$ python3 -q
>>> import numpy as np
>>> np.set_printoptions(precision=2, suppress=True, linewidth=100)
>>> def tidy(a):
...     return np.round(a, 2) + 0
... 
>>> K = np.array([[-2.0, -3.0, 0.0, 0.0, 0.0, 0.0],
...     [-3.0, -1.0, -3.0, 0.0, 0.0, 0.0],
...     [0.0, -3.0, 1.0, -3.0, 0.0, 0.0],
...     [0.0, 0.0, -3.0, -2.0, -3.0, 0.0],
...     [0.0, 0.0, 0.0, -3.0, 0.0, -3.0],
...     [0.0, 0.0, 0.0, 0.0, -3.0, 2.0]])
>>> print(K)
[[-2. -3.  0.  0.  0.  0.]
 [-3. -1. -3.  0.  0.  0.]
 [ 0. -3.  1. -3.  0.  0.]
 [ 0.  0. -3. -2. -3.  0.]
 [ 0.  0.  0. -3.  0. -3.]
 [ 0.  0.  0.  0. -3.  2.]]
>>> vec = np.array([0, 1, 2, 3, 0, 3])
>>> print(K * vec)
[[-0. -3.  0.  0.  0.  0.]
 [-0. -1. -6.  0.  0.  0.]
 [ 0. -3.  2. -9.  0.  0.]
 [ 0.  0. -6. -6. -0.  0.]
 [ 0.  0.  0. -9.  0. -9.]
 [ 0.  0.  0.  0. -0.  6.]]
>>> print(np.linalg.norm(K @ vec) <= np.linalg.norm(K, 2) * np.linalg.norm(vec) + 1e-9)
True
>>> print((K * vec).sum(axis=1))
[ -3.  -7. -10. -12. -18.   6.]
>>> print(K @ (2 * vec))
[ -6. -14. -20. -24. -36.  12.]
>>> print(K @ np.ones(6))
[-5. -7. -5. -8. -6. -1.]
>>> print((K @ vec).argmax())
5
>>> print(K @ vec)
[ -3.  -7. -10. -12. -18.   6.]
>>> other = np.linalg.inv(K)
>>> print(tidy(np.linalg.slogdet(K)[0]))
-1.0
>>> print((np.abs(other) > 1e-9).astype(int))
[[1 1 0 1 1 1]
 [1 1 0 1 1 1]
 [0 0 0 1 1 1]
 [1 1 1 1 1 1]
 [1 1 1 1 1 1]
 [1 1 1 1 1 1]]
>>> print(tidy(K @ other))
[[1. 0. 0. 0. 0. 0.]
 [0. 1. 0. 0. 0. 0.]
 [0. 0. 1. 0. 0. 0.]
 [0. 0. 0. 1. 0. 0.]
 [0. 0. 0. 0. 1. 0.]
 [0. 0. 0. 0. 0. 1.]]
>>> print(np.allclose(other, K.T))
False
>>> print(tidy(np.linalg.det(K) * other))
[[ -81.  243.    0. -243.  162.  243.]
 [ 243. -162.    0.  162. -108. -162.]
 [   0.    0.    0.  189. -126. -189.]
 [-243.  162.  189.  -99.   66.   99.]
 [ 162. -108. -126.   66.   82.  123.]
 [ 243. -162. -189.   99.  123.  -99.]]
>>> evals, evecs = np.linalg.eigh(K)
>>> print(tidy(np.linalg.svd(K, compute_uv=False)))
[6.08 5.26 4.61 3.99 1.3  0.74]
>>> print((evals > 1e-8).sum(), (evals < -1e-8).sum())
3 3
>>> print(np.unique(evals.round(6) + 0, return_counts=True)[1])
[1 1 1 1 1 1]
>>> print(tidy(np.linalg.eigvalsh(K + 4 * np.eye(6))))
[-2.08 -0.61  2.7   4.74  7.99  9.26]
>>> print(evals.sum(), np.trace(K))
-2.0 -2.0
>>> print(tidy(evals))
[-6.08 -4.61 -1.3   0.74  3.99  5.26]
>>> print(tidy(evecs.T @ K @ evecs))
[[-6.08  0.    0.    0.    0.    0.  ]
 [ 0.   -4.61  0.    0.    0.    0.  ]
 [ 0.    0.   -1.3   0.    0.    0.  ]
 [ 0.    0.    0.    0.74  0.    0.  ]
 [ 0.    0.    0.    0.    3.99  0.  ]
 [ 0.    0.    0.    0.    0.    5.26]]
>>> A = np.load("mat.npy")
>>> print(A)
[[1.   0.2  0.04 0.01 0.  ]
 [0.2  1.   0.2  0.04 0.01]
 [0.04 0.2  1.   0.2  0.04]
 [0.01 0.04 0.2  1.   0.2 ]
 [0.   0.01 0.04 0.2  1.  ]]
>>> # symmetric, so the eigenvalues are real
>>> q = A.astype(float).copy()
>>> for j in range(5):
...     q[:, j] -= q[:, :j] @ (q[:, :j].T @ q[:, j])
...     q[:, j] /= np.linalg.norm(q[:, j])
... 
>>> print(tidy(q.T @ A))
[[1.02 0.4  0.12 0.04 0.01]
 [0.   0.96 0.38 0.11 0.04]
 [0.   0.   0.96 0.38 0.11]
 [0.   0.   0.   0.96 0.38]
 [0.   0.   0.   0.   0.94]]
>>> proj = np.triu(np.array([[5, 1, -1, -3, 3],
...     [-9, -5, 8, 3, 2],
...     [7, -7, -1, -9, -1],
...     [-3, 8, -4, 3, -2],
...     [-1, 6, 7, 4, -6]]), 1) + np.eye(5)
>>> other = proj @ A @ np.linalg.inv(proj)
>>> print(tidy(np.poly(other)))
[ 1.   -5.    9.84 -9.52  4.53 -0.85]
>>> print(tidy(np.linalg.det(other)))
0.85
>>> evals, evecs = np.linalg.eig(A)
>>> print(tidy(np.sort(np.linalg.eigvals(A.T))))
[0.69 0.79 0.95 1.17 1.4 ]
>>> M = np.load("layer18.npy")
>>> print(M)
[[1.   0.7  0.49 0.34 0.24 0.17]
 [0.7  1.   0.7  0.49 0.34 0.24]
 [0.49 0.7  1.   0.7  0.49 0.34]
 [0.34 0.49 0.7  1.   0.7  0.49]
 [0.24 0.34 0.49 0.7  1.   0.7 ]
 [0.17 0.24 0.34 0.49 0.7  1.  ]]
>>> # symmetric
>>> print(np.trace(M))
6.0
>>> print(np.allclose(M, M.T))
True
>>> print(tidy(M @ M))
[[1.93 2.03 1.88 1.62 1.32 1.01]
 [2.03 2.39 2.33 2.06 1.7  1.32]
 [1.88 2.33 2.58 2.42 2.06 1.62]
 [1.62 2.06 2.42 2.58 2.33 1.88]
 [1.32 1.7  2.06 2.33 2.39 2.03]
 [1.01 1.32 1.62 1.88 2.03 1.93]]
>>> print(tidy(np.sort(np.abs(np.linalg.eigvals(M)))))
[0.19 0.23 0.32 0.57 1.28 3.41]
>>> print(tidy(np.linalg.matrix_power(M, 4)))
[[16.77 20.09 21.49 21.01 18.86 15.34]
 [20.09 24.19 26.06 25.64 23.13 18.86]
 [21.49 26.06 28.36 28.19 25.64 21.01]
 [21.01 25.64 28.19 28.36 26.06 21.49]
 [18.86 23.13 25.64 26.06 24.19 20.09]
 [15.34 18.86 21.01 21.49 20.09 16.77]]
>>> print(np.allclose(M @ M.T, M.T @ M))
True
>>> print(tidy(np.abs(np.linalg.eigvals(M)).max()))
3.41
>>> vec = np.array([2, -3, -2, 2, -5, 2])
>>> rhs = M @ vec
>>> c, lr = np.zeros(6), 1 / np.linalg.norm(M, 2) ** 2
>>> for i in range(8):
...     c -= lr * M.T @ (M @ c - rhs)
...     if i % 2 == 0: print(i, round(np.linalg.norm(M @ c - rhs), 2))
... 
0 1.7
2 1.66
4 1.62
6 1.59
>>> print(tidy(c))
[-0.36 -0.84 -1.03 -0.94 -0.98 -0.53]
>>> vec = np.array([3, 1, 2, 1, 2, 3])
>>> rhs = M @ vec
>>> print(tidy(rhs))
[6.01 6.39 6.87 6.78 6.84 6.32]
>>> print(tidy(np.linalg.solve(M, M[:, 5])))
[0. 0. 0. 0. 0. 1.]
>>> print(tidy(np.linalg.solve(M, rhs + M[:, 4])))
[3. 1. 2. 1. 3. 3.]
>>> print(tidy(np.linalg.solve(M, rhs)))
[3. 1. 2. 1. 2. 3.]
>>> print(tidy(np.linalg.solve(M.T, M[3])))
[0. 0. 0. 1. 0. 0.]
>>> print(tidy(np.linalg.norm(M, axis=1)))
[1.39 1.55 1.6  1.6  1.55 1.39]
>>> print(tidy(np.linalg.norm(M, axis=0)))
[1.39 1.55 1.6  1.6  1.55 1.39]
>>> print(tidy(np.linalg.norm(M) ** 2 / np.linalg.norm(M, 2) ** 2))
1.18
>>> evals, evecs = np.linalg.eigh(M)
>>> vec = np.array([-9, -6, 4, -6, 1, -6])
>>> print(vec @ M @ vec)
284.44
>>> print(tidy(evecs * np.sqrt(evals) @ evecs.T))
[[0.91 0.35 0.19 0.11 0.07 0.05]
 [0.35 0.85 0.33 0.18 0.1  0.07]
 [0.19 0.33 0.84 0.32 0.18 0.11]
 [0.11 0.18 0.32 0.84 0.33 0.19]
 [0.07 0.1  0.18 0.33 0.85 0.35]
 [0.05 0.07 0.11 0.19 0.35 0.91]]
>>> F = np.array([[-1, 2, 0, -1, 3],
...     [1, -3, 2, 2, -2],
...     [-1, 0, -1, 3, 2],
...     [1, -1, -1, 0, -2],
...     [3, -2, -3, -1, -3]])
>>> # rows and columns are dependent
>>> print(np.kron(np.eye(2, dtype=int), F))
[[-1  2  0 -1  3  0  0  0  0  0]
 [ 1 -3  2  2 -2  0  0  0  0  0]
 [-1  0 -1  3  2  0  0  0  0  0]
 [ 1 -1 -1  0 -2  0  0  0  0  0]
 [ 3 -2 -3 -1 -3  0  0  0  0  0]
 [ 0  0  0  0  0 -1  2  0 -1  3]
 [ 0  0  0  0  0  1 -3  2  2 -2]
 [ 0  0  0  0  0 -1  0 -1  3  2]
 [ 0  0  0  0  0  1 -1 -1  0 -2]
 [ 0  0  0  0  0  3 -2 -3 -1 -3]]
>>> print(tidy(np.linalg.det(F.T)))
0.0
>>> gram = F.T @ F
>>> print(np.linalg.matrix_rank(gram))
4
>>> print(np.allclose(gram, gram.T))
True
>>> print(tidy(np.linalg.eigvalsh(gram)[::-1]))
[57.07 21.94 10.92  1.07  0.  ]
>>> print(np.diag(gram))
[13 18 15 15 30]
>>> rng = np.random.default_rng(9868)
>>> z = rng.permutation(5)
>>> print(z)
[2 1 0 3 4]
>>> other = F[z][:, z]
>>> print(tidy(np.sort(np.abs(np.linalg.eigvals(other)))))
[0.   1.44 3.19 3.19 6.09]
>>> print(np.allclose(other, F))
False
>>> print(np.trace(other))
-8
>>> print(np.allclose(F[:-1].T @ np.linalg.lstsq(F[:-1].T, F[-1])[0], F[-1]))
True
>>> print(np.unique(F.round(6), axis=0).shape)
(5, 5)
>>> print(np.linalg.lstsq(F[:-1].T, F[-1])[2])
4
>>> print(tidy(F @ np.linalg.pinv(F) @ F))
[[-1.  2.  0. -1.  3.]
 [ 1. -3.  2.  2. -2.]
 [-1.  0. -1.  3.  2.]
 [ 1. -1. -1.  0. -2.]
 [ 3. -2. -3. -1. -3.]]
>>> other = F / np.sqrt((F ** 2).mean(axis=1, keepdims=True))
>>> print(tidy(np.linalg.norm(other, axis=1)))
[2.24 2.24 2.24 2.24 2.24]
>>> print(tidy(other[4]))
[ 1.19 -0.79 -1.19 -0.4  -1.19]
>>> print(np.linalg.matrix_rank(other) == np.linalg.matrix_rank(F))
True
>>> print(np.linalg.matrix_rank(F - F.mean(axis=1, keepdims=True)))
4
>>> print(tidy(F - F.mean(axis=1, keepdims=True)))
[[-1.6  1.4 -0.6 -1.6  2.4]
 [ 1.  -3.   2.   2.  -2. ]
 [-1.6 -0.6 -1.6  2.4  1.4]
 [ 1.6 -0.4 -0.4  0.6 -1.4]
 [ 4.2 -0.8 -1.8  0.2 -1.8]]
>>> feats = np.array([[1.0, 0.7, 0.49], [0.7, 1.0, 0.7], [0.49, 0.7, 1.0]])
>>> gram = M.T @ M
>>> print((M @ M.T).shape)
(6, 6)
>>> print(tidy(gram))
[[1.93 2.03 1.88 1.62 1.32 1.01]
 [2.03 2.39 2.33 2.06 1.7  1.32]
 [1.88 2.33 2.58 2.42 2.06 1.62]
 [1.62 2.06 2.42 2.58 2.33 1.88]
 [1.32 1.7  2.06 2.33 2.39 2.03]
 [1.01 1.32 1.62 1.88 2.03 1.93]]
>>> q = feats.astype(float).copy()
>>> for j in range(3):
...     q[:, j] -= q[:, :j] @ (q[:, :j].T @ q[:, j])
...     q[:, j] /= np.linalg.norm(q[:, j])
... 
>>> print(tidy(q.T @ q))
[[1. 0. 0.]
 [0. 1. 0.]
 [0. 0. 1.]]
>>> print(tidy(q.T @ feats))
[[1.32 1.33 1.12]
 [0.   0.47 0.55]
 [0.   0.   0.42]]
>>> print(tidy(q))
[[ 0.76 -0.65  0.  ]
 [ 0.53  0.62 -0.57]
 [ 0.37  0.44  0.82]]
>>> t3 = np.stack([feats, -3 * feats, feats[::-1]])
>>> print(np.linalg.matrix_rank(t3))
[3 3 3]
>>> print(tidy(t3.sum(axis=0)))
[[-1.51 -0.7   0.02]
 [-0.7  -1.   -0.7 ]
 [ 0.02 -0.7  -1.51]]
>>> print(tidy(np.einsum("bij,cij->bc", t3, t3)))
[[  5.44 -16.32   4.92]
 [-16.32  48.96 -14.76]
 [  4.92 -14.76   5.44]]
>>> print(np.linalg.matrix_rank(t3.reshape(3, -1)))
2
>>> print(t3.shape)
(3, 3, 3)
>>> vec = np.array([1, 1, 3, 3, -2, 1])
>>> rhs = K @ vec
>>> print(rhs)
[ -5. -13.  -9.  -9. -12.   8.]
>>> print(tidy(np.linalg.solve(K, rhs)))
[ 1.  1.  3.  3. -2.  1.]
>>> print(tidy(np.linalg.solve(K, rhs + K[:, 1])))
[ 1.  2.  3.  3. -2.  1.]
>>> print(tidy(np.linalg.solve(K, -3 * rhs)))
[-3. -3. -9. -9.  6. -3.]
>>> X = np.array([[0.1, -0.5, -1.5, -0.3, 0.9],
...     [-0.1, 1.1, -0.6, -0.4, 0.4],
...     [-0.3, -1.0, -1.2, -0.2, -0.2],
...     [-1.7, -0.6, 1.3, -1.0, 0.9]])
>>> X[:, 2] *= 5
>>> print(X)
[[ 0.1 -0.5 -7.5 -0.3  0.9]
 [-0.1  1.1 -3.  -0.4  0.4]
 [-0.3 -1.  -6.  -0.2 -0.2]
 [-1.7 -0.6  6.5 -1.   0.9]]
>>> # column 2 is much longer than the rest
>>> t3 = np.stack([X, 4 * X, X[::-1]])
>>> print(t3.sum(axis=0))
[[ -1.2  -3.1 -31.   -2.5   5.4]
 [ -0.8   4.5 -21.   -2.2   1.8]
 [ -1.6  -3.9 -33.   -1.4  -0.6]
 [ -8.4  -3.5  25.   -5.3   5.4]]
>>> print((t3 @ X.T).shape)
(3, 4, 4)
>>> vec = np.array([0, -1, -1, 0, 1])
>>> h = np.maximum(X @ vec, 0)
>>> print(tidy(np.maximum(X @ (3 * vec), 0)))
[26.7  6.9 20.4  0. ]
>>> print(X * (h > 1e-9)[:, None])
[[ 0.1 -0.5 -7.5 -0.3  0.9]
 [-0.1  1.1 -3.  -0.4  0.4]
 [-0.3 -1.  -6.  -0.2 -0.2]
 [-0.  -0.   0.  -0.   0. ]]
>>> print(tidy(X.T @ h))
[  -1.38   -8.72 -114.45   -4.95    7.57]
